$ python -q
>>> import numpy as np
>>> np.set_printoptions(precision=3, suppress=True, linewidth=200, sign=" ")
>>> def tidy(a):
...     return np.round(a, 3) + 0
... 
>>> Y = np.array([[8, 4, 4, 2, 5],
...     [9, 8, 3, 4, 0],
...     [4, 1, 9, 5, 9],
...     [7, 3, 8, 3, 8],
...     [1, 6, 3, 2, 9]])
>>> M = np.tril(Y)
>>> M
array([[ 8,  0,  0,  0,  0],
       [ 9,  8,  0,  0,  0],
       [ 4,  1,  9,  0,  0],
       [ 7,  3,  8,  3,  0],
       [ 1,  6,  3,  2,  9]])
>>> rng = np.random.default_rng(98)
>>> labels = rng.permutation(5)
>>> Y = M[:, labels] * rng.choice([-1, 1], 5)
>>> Y
array([[ 0,  0, -8,  0,  0],
       [ 0, -8, -9,  0,  0],
       [ 9, -1, -4,  0,  0],
       [ 8, -3, -7,  0,  3],
       [ 3, -6, -1, -9,  2]])
>>> U, _, vt = np.linalg.svd(M.T @ Y)
>>> tidy(np.linalg.lstsq(M, Y)[0])
array([[ 0.,  0., -1.,  0.,  0.],
       [ 0., -1.,  0.,  0.,  0.],
       [ 1.,  0.,  0.,  0.,  0.],
       [ 0.,  0.,  0.,  0.,  1.],
       [ 0.,  0.,  0., -1.,  0.]])
>>> labels
array([ 2,  1,  0,  4,  3])
>>> tidy(U @ vt)
array([[ 0.,  0., -1.,  0.,  0.],
       [ 0., -1.,  0.,  0.,  0.],
       [ 1.,  0.,  0.,  0.,  0.],
       [ 0.,  0.,  0.,  0.,  1.],
       [ 0.,  0.,  0., -1.,  0.]])
>>> np.linalg.matrix_rank(Y)
np.int64(5)
>>> Y - Y[0]
array([[ 0,  0,  0,  0,  0],
       [ 0, -8, -1,  0,  0],
       [ 9, -1,  4,  0,  0],
       [ 8, -3,  1,  0,  3],
       [ 3, -6,  7, -9,  2]])
>>> print(Y.mean(axis=0))
[ 4.  -3.6 -5.8 -1.8  1. ]
>>> vec = np.array([1, 7, 5, 2, 6])
>>> target = M @ vec
>>> beta, lr = np.zeros(5), 1 / np.linalg.norm(M, 2) ** 2
>>> for i in range(30):
...     beta -= lr * M.T @ (M @ beta - target)
...     if i % 5 == 0: print(i, round(np.linalg.norm(M @ beta - target), 3))
... 
0 52.649
5 10.345
10 4.392
15 3.294
20 2.623
25 2.096
>>> tidy(beta)
array([ 1.182,  6.69 ,  4.948,  1.945,  6.264])
>>> O = M.astype(float).copy()
>>> for j in range(5):
...     O[:, j] -= O[:, :j] @ (O[:, :j].T @ O[:, j])
...     O[:, j] /= np.linalg.norm(O[:, j])
... 
>>> print(tidy(O.T @ O))
[[ 1.  0.  0.  0.  0.]
 [ 0.  1.  0.  0.  0.]
 [ 0.  0.  1.  0.  0.]
 [ 0.  0.  0.  1.  0.]
 [ 0.  0.  0.  0.  1.]]
>>> A = np.load("run0.npy")
>>> print(A)
[[ 0  0  0  1  1  0  0  0]
 [ 0  0  0  1  0  0  0  1]
 [ 0  0  0  0  0  0  1  0]
 [ 1  1  0  0  0  0  0  1]
 [ 1  0  0  0  0  0  0  0]
 [ 0  0  0  0  0  0  0  0]
 [ 0  0  1  0  0  0  0  1]
 [ 0  1  0  1  0  0  1  0]]
>>> # 2 groups of indices that never mix
>>> (A + A.T) / 2
array([[ 0.,  0.,  0.,  1.,  1.,  0.,  0.,  0.],
       [ 0.,  0.,  0.,  1.,  0.,  0.,  0.,  1.],
       [ 0.,  0.,  0.,  0.,  0.,  0.,  1.,  0.],
       [ 1.,  1.,  0.,  0.,  0.,  0.,  0.,  1.],
       [ 1.,  0.,  0.,  0.,  0.,  0.,  0.,  0.],
       [ 0.,  0.,  0.,  0.,  0.,  0.,  0.,  0.],
       [ 0.,  0.,  1.,  0.,  0.,  0.,  0.,  1.],
       [ 0.,  1.,  0.,  1.,  0.,  0.,  1.,  0.]])
>>> print(tidy(np.linalg.det(A)))
0.0
>>> np.allclose(A, A.T)
True
>>> np.linalg.matrix_power(A, 3)
array([[ 0,  1,  0,  4,  2,  0,  1,  1],
       [ 1,  2,  1,  4,  1,  0,  1,  4],
       [ 0,  1,  0,  1,  0,  0,  2,  0],
       [ 4,  4,  1,  2,  0,  0,  1,  5],
       [ 2,  1,  0,  0,  0,  0,  0,  1],
       [ 0,  0,  0,  0,  0,  0,  0,  0],
       [ 1,  1,  2,  1,  0,  0,  0,  4],
       [ 1,  4,  0,  5,  1,  0,  4,  2]])
>>> print(np.trace(A))
0
>>> np.all(np.linalg.eigvalsh(A) > 0)
np.False_
>>> np.argwhere(np.triu(A))
array([[ 0,  3],
       [ 0,  4],
       [ 1,  3],
       [ 1,  7],
       [ 2,  6],
       [ 3,  7],
       [ 6,  7]])
>>> Lm = np.diag(A.sum(axis=1)) - A
>>> print(Lm @ np.ones(8))
[ 0.  0.  0.  0.  0.  0.  0.  0.]
>>> ev, vecs = np.linalg.eigh(A)
>>> ev.sum(), np.trace(A)
(np.float64(0.0), np.int64(0))
>>> tidy(ev)
array([-1.802, -1.508, -0.68 , -0.445,  0.   ,  0.826,  1.247,  2.362])
>>> print(tidy(np.linalg.eigvalsh(A @ A)))
[ 0.     0.198  0.462  0.682  1.555  2.276  3.247  5.581]
>>> (ev > 1e-8).sum(), (ev < -1e-8).sum()
(np.int64(3), np.int64(4))
>>> np.unique(ev.round(6) + 0, return_counts=True)[1]
array([ 1,  1,  1,  1,  1,  1,  1,  1])
>>> arr = np.loadtxt("block2.csv", delimiter=",")
>>> arr
array([[ 1.,  1.,  2., -2.,  0.,  1., -1.],
       [ 0.,  1., -1.,  1.,  2.,  1.,  0.],
       [-2., -1., -2.,  2., -1., -2.,  1.],
       [ 1.,  0.,  1.,  0.,  1.,  1., -1.],
       [ 0.,  1.,  2.,  1.,  0., -2.,  0.],
       [ 2.,  1.,  1., -1.,  1.,  0.,  1.]])
>>> Y = arr / np.sqrt((arr ** 2).mean(axis=1, keepdims=True))
>>> tidy(np.linalg.norm(Y, axis=1))
array([ 2.646,  2.646,  2.646,  2.646,  2.646,  2.646])
>>> np.linalg.matrix_rank(arr - arr.mean(axis=1, keepdims=True))
np.int64(6)
>>> np.linalg.matrix_rank(Y) == np.linalg.matrix_rank(arr)
np.True_
>>> tidy(Y[2])
array([-1.214, -0.607, -1.214,  1.214, -0.607, -1.214,  0.607])
>>> Y = arr[0, 0] * arr[1:] - np.outer(arr[1:, 0], arr[0])
>>> Y
array([[ 0.,  1., -1.,  1.,  2.,  1.,  0.],
       [ 0.,  1.,  2., -2., -1.,  0., -1.],
       [ 0., -1., -1.,  2.,  1.,  0.,  0.],
       [ 0.,  1.,  2.,  1.,  0., -2.,  0.],
       [ 0., -1., -3.,  3.,  1., -2.,  3.]])
>>> arr[:, 0] / arr[0, 0]
array([ 1.,  0., -2.,  1.,  0.,  2.])
>>> F = np.loadtxt("test5.csv", delimiter=",")
>>> print(tidy(F))
[[-0.325  0.398 -0.442]
 [-0.878 -0.286  0.308]
 [-0.033 -0.542 -0.787]
 [ 0.325 -0.162  0.235]
 [ 0.13  -0.663  0.188]]
>>> tidy(np.linalg.pinv(F))
array([[-0.325, -0.878, -0.033,  0.325,  0.13 ],
       [ 0.398, -0.286, -0.542, -0.162, -0.663],
       [-0.442,  0.308, -0.787,  0.235,  0.188]])
>>> tidy(F.T @ F)
array([[ 1.,  0.,  0.],
       [ 0.,  1.,  0.],
       [ 0.,  0.,  1.]])
>>> Y = np.array([[-1, 3, 3], [-3, -1, -1], [0, 1, 0]])
>>> W0 = np.tril(Y)
>>> W0
array([[-1,  0,  0],
       [-3, -1,  0],
       [ 0,  1,  0]])
>>> (W0 + W0.T) / 2
array([[-1. , -1.5,  0. ],
       [-1.5, -1. ,  0.5],
       [ 0. ,  0.5,  0. ]])
>>> print(np.allclose(W0 @ W0.T, W0.T @ W0))
False
>>> tidy(np.sort(np.abs(np.linalg.eigvals(W0))))
array([ 0.,  1.,  1.])
>>> tidy(np.abs(np.linalg.eigvals(W0)).max())
np.float64(1.0)
>>> np.allclose(W0, W0.T)
False
>>> print(tidy(np.linalg.det(W0)))
0.0
>>> U, sig, vt = np.linalg.svd(W0)
>>> print(np.argmax(sig[:-1] / (sig[1:] + 1e-6)) + 1)
2
>>> tidy(sig)
array([ 3.317,  1.   ,  0.   ])
>>> Y = U[:, :2] @ np.diag(sig[:2]) @ vt[:2]
>>> tidy(np.linalg.norm(W0 - Y) / np.linalg.norm(W0))
np.float64(0.0)
>>> np.linalg.matrix_rank(W0, rtol=0.05)
np.int64(2)
>>> tidy(np.abs(W0 - Y).max())
np.float64(0.0)
>>> print(tidy(np.linalg.norm(W0 - Y, 2)), sig[2])
0.0 0.0
>>> print(np.linalg.matrix_rank(Y))
2
>>> Y = np.array([[1, 0, -2], [2, 2, 1], [1, -1, 1]])
>>> np.einsum("ij,ij->i", W0, W0)
array([  1,  10,   1])
>>> np.einsum("ik,kj->ij", W0, Y)
array([[-1,  0,  2],
       [-5, -2,  5],
       [ 2,  2,  1]])
>>> np.vstack([W0, Y.T]).shape
(6, 3)
>>> np.einsum("ik,kj->ji", W0, Y)
array([[-1, -5,  2],
       [ 0, -2,  2],
       [ 2,  5,  1]])
>>> np.linalg.matrix_rank(W0 @ Y)
np.int64(2)
>>> print(np.linalg.matrix_rank(np.vstack([W0, Y.T])))
3
